% ipython --no-banner

In [1]: import numpy as np

In [2]: np.set_printoptions(precision=2, suppress=True, linewidth=100, sign=" ")

In [3]: other = np.array([[1]])

In [4]: W2 = np.array([[2, -1], [0, -1]])

In [5]: M = np.block([[other, np.zeros((1, 2))], [np.zeros((2, 1)), W2]])

In [6]: M
Out[6]: 
array([[ 1.,  0.,  0.],
       [ 0.,  2., -1.],
       [ 0.,  0., -1.]])

In [7]: w, V = np.linalg.eig(M)

In [8]: np.prod(w)
Out[8]: np.float64(-2.0)

In [9]: np.sort(np.linalg.eigvals(M @ M))
Out[9]: array([ 1.,  1.,  4.])

In [10]: w
Out[10]: array([ 1.,  2., -1.])

In [11]: W0 = np.loadtxt("m.csv", delimiter=",")

In [12]: W0
Out[12]: 
array([[ 0.95, -0.03, -0.16, -0.02,  0.14,  0.03],
       [-0.03,  0.98, -0.11, -0.01,  0.09,  0.02],
       [-0.16, -0.11,  0.48, -0.07,  0.45,  0.08],
       [-0.02, -0.01, -0.07,  0.99,  0.06,  0.01],
       [ 0.14,  0.09,  0.45,  0.06,  0.61, -0.07],
       [ 0.03,  0.02,  0.08,  0.01, -0.07,  0.99]])

In [13]: x0 = np.array([3, 5, 0, 0, 0, 1])

In [14]: round(float((x0 - W0 @ x0) @ (W0 @ x0)), 2)
Out[14]: 0.0

In [15]: W0 @ W0 @ x0
Out[15]: array([ 2.71,  4.81, -0.93, -0.12,  0.8 ,  1.15])

In [16]: np.eye(6) - W0
Out[16]: 
array([[ 0.05,  0.03,  0.16,  0.02, -0.14, -0.03],
       [ 0.03,  0.02,  0.11,  0.01, -0.09, -0.02],
       [ 0.16,  0.11,  0.52,  0.07, -0.45, -0.08],
       [ 0.02,  0.01,  0.07,  0.01, -0.06, -0.01],
       [-0.14, -0.09, -0.45, -0.06,  0.39,  0.07],
       [-0.03, -0.02, -0.08, -0.01,  0.07,  0.01]])

In [17]: T = np.stack([W0, 5 * W0, W0[::-1]])

In [18]: np.einsum("bij,cij->bc", T, T)
Out[18]: 
array([[   5.  ,   25.  ,    0.09],
       [  25.  ,  125.  ,    0.47],
       [   0.09,    0.47,    5.  ]])

In [19]: np.round(np.linalg.det(T), 2) + 0
Out[19]: array([ 0.,  0.,  0.])

In [20]: E = np.load("out8.npy")

In [21]: E
Out[21]: 
array([[ 1.42, -1.27, -0.51,  0.59, -0.9 ],
       [ 1.22,  0.68, -1.72, -0.65,  2.15],
       [ 2.5 , -0.5 , -1.9 ,  2.69,  2.71],
       [-3.34,  1.92,  2.65,  2.1 ,  2.14],
       [ 1.8 , -1.12, -0.57, -0.57, -0.41]])

In [22]: np.linalg.lstsq(W0[:-1].T, W0[-1])[2]
Out[22]: np.int32(5)

In [23]: W0 @ np.linalg.pinv(W0) @ W0
Out[23]: 
array([[ 0.95, -0.03, -0.16, -0.02,  0.14,  0.03],
       [-0.03,  0.98, -0.11, -0.01,  0.09,  0.02],
       [-0.16, -0.11,  0.48, -0.07,  0.45,  0.08],
       [-0.02, -0.01, -0.07,  0.99,  0.06,  0.01],
       [ 0.14,  0.09,  0.45,  0.06,  0.61, -0.07],
       [ 0.03,  0.02,  0.08,  0.01, -0.07,  0.99]])

In [24]: np.unique(W0.round(6), axis=0).shape
Out[24]: (6, 6)

In [25]: left, sigma, vt = np.linalg.svd(E)

In [26]: V = vt[:(sigma > 1e-8).sum()]

In [27]: rng = np.random.default_rng(871298)

In [28]: x0 = E[2] + -2 * E[3] + rng.integers(2) * np.eye(5)[3]

In [29]: x0
Out[29]: array([ 9.18, -4.34, -7.2 , -0.51, -1.57])

In [30]: np.diag(V.T @ V)
Out[30]: array([ 0.73,  0.43,  0.94,  0.98,  0.91])

In [31]: np.allclose(V.T @ V @ x0, x0)
Out[31]: False

In [32]: round(float(np.linalg.norm(E, 2) / np.linalg.norm(E)), 2)
Out[32]: 0.74

In [33]: [round(float(x), 2) for x in np.linalg.svd(E, compute_uv=False)[:3]]
Out[33]: [6.48, 5.17, 2.6]

In [34]: np.argsort(-np.linalg.norm(E, axis=0).round(6), kind="stable")[:3]
Out[34]: array([ 0,  4,  2])

In [35]: np.linalg.matrix_rank(E, rtol=0.1)
Out[35]: np.int64(4)

In [36]: def softmax(z):
    ...:     e = np.exp(z - z.max(axis=-1, keepdims=True))
    ...:     return e / e.sum(axis=-1, keepdims=True)
    ...: 

In [37]: softmax(E).sum(axis=1)
Out[37]: array([ 1.,  1.,  1.,  1.,  1.])

In [38]: att = E @ E.T / np.sqrt(5)

In [39]: softmax(att).round(6).argmax(axis=1)
Out[39]: array([ 0,  2,  2,  3,  4])

In [40]: np.round(softmax(att), 2) + 0
Out[40]: 
array([[ 0.4 ,  0.03,  0.28,  0.  ,  0.28],
       [ 0.  ,  0.48,  0.5 ,  0.  ,  0.01],
       [ 0.  ,  0.  ,  1.  ,  0.  ,  0.  ],
       [ 0.  ,  0.  ,  0.  ,  1.  ,  0.  ],
       [ 0.28,  0.09,  0.19,  0.  ,  0.43]])

In [41]: K = np.load("run12.npy")

In [42]: K
Out[42]: 
array([[-0.29,  0.36,  3.04,  1.9 ,  1.77, -2.97],
       [ 0.59, -2.42,  1.53, -1.69, -3.22, -1.8 ],
       [ 1.76, -1.75, -2.25,  3.52, -0.77, -0.9 ],
       [-0.29, -1.33, -2.42, -2.2 ,  2.4 , -2.58],
       [ 2.63,  3.52, -0.78, -0.76, -1.14, -1.79],
       [-3.8 ,  1.33, -1.39,  0.86, -1.96, -1.51]])

In [43]: r0 = np.array([3, 3, 2, 3, 2, 0])

In [44]: other = K + np.outer(r0, np.eye(6)[2])

In [45]: other
Out[45]: 
array([[-0.29,  0.36,  6.04,  1.9 ,  1.77, -2.97],
       [ 0.59, -2.42,  4.53, -1.69, -3.22, -1.8 ],
       [ 1.76, -1.75, -0.25,  3.52, -0.77, -0.9 ],
       [-0.29, -1.33,  0.58, -2.2 ,  2.4 , -2.58],
       [ 2.63,  3.52,  1.22, -0.76, -1.14, -1.79],
       [-3.8 ,  1.33, -1.39,  0.86, -1.96, -1.51]])

In [46]: J = np.loadtxt("arr.csv", delimiter=",")

In [47]: J
Out[47]: 
array([[ 0.33,  0.  ,  0.33,  0.  ,  0.  ,  0.33,  0.  ],
       [ 0.  ,  1.  ,  0.  ,  0.  ,  0.  ,  0.  ,  0.  ],
       [ 0.  ,  0.33,  0.33,  0.  ,  0.  ,  0.  ,  0.33],
       [ 0.5 ,  0.  ,  0.  ,  0.5 ,  0.  ,  0.  ,  0.  ],
       [ 0.25,  0.25,  0.  ,  0.25,  0.25,  0.  ,  0.  ],
       [ 0.  ,  0.  ,  0.  ,  0.  ,  0.  ,  1.  ,  0.  ],
       [ 0.  ,  0.  ,  0.  ,  0.  ,  0.  ,  0.  ,  1.  ]])

In [48]: T = np.stack([J, -1 * J, J[::-1]])

In [49]: np.linalg.matrix_rank(T.reshape(3, -1))
Out[49]: np.int64(2)

In [50]: np.linalg.matrix_rank(T)
Out[50]: array([ 7,  7,  7])

In [51]: T.sum(axis=0)
Out[51]: 
array([[ 0.  ,  0.  ,  0.  ,  0.  ,  0.  ,  0.  ,  1.  ],
       [ 0.  ,  0.  ,  0.  ,  0.  ,  0.  ,  1.  ,  0.  ],
       [ 0.25,  0.25,  0.  ,  0.25,  0.25,  0.  ,  0.  ],
       [ 0.5 ,  0.  ,  0.  ,  0.5 ,  0.  ,  0.  ,  0.  ],
       [ 0.  ,  0.33,  0.33,  0.  ,  0.  ,  0.  ,  0.33],
       [ 0.  ,  1.  ,  0.  ,  0.  ,  0.  ,  0.  ,  0.  ],
       [ 0.33,  0.  ,  0.33,  0.  ,  0.  ,  0.33,  0.  ]])

In [52]: np.linalg.det(T)
Out[52]: array([ 0.01, -0.01, -0.01])

In [53]: T.shape
Out[53]: (3, 7, 7)

In [54]: (T @ J.T).shape
Out[54]: (3, 7, 7)

In [55]: x0 = np.array([0, 1, 2, 1, -2, 3, 0])

In [56]: target = J @ x0

In [57]: beta, lr = np.zeros(7), 1 / np.linalg.norm(J, 2) ** 2

In [58]: for i in range(200):
    ...:     beta -= lr * J.T @ (J @ beta - target)
    ...:     if i % 50 == 0: print(i, round(np.linalg.norm(J @ beta - target), 2))
    ...: 
0 0.76
50 0.12
100 0.05
150 0.02

In [59]: np.round(np.linalg.cond(J), 2)
Out[59]: np.float64(8.1)

In [60]: softmax(J[3])
Out[60]: array([ 0.2 ,  0.12,  0.12,  0.2 ,  0.12,  0.12,  0.12])

In [61]: softmax(J[3] + 4)
Out[61]: array([ 0.2 ,  0.12,  0.12,  0.2 ,  0.12,  0.12,  0.12])

In [62]: att = J @ J.T / np.sqrt(7)

In [63]: softmax(att)[3] @ J
Out[63]: array([ 0.17,  0.22,  0.09,  0.12,  0.04,  0.18,  0.18])
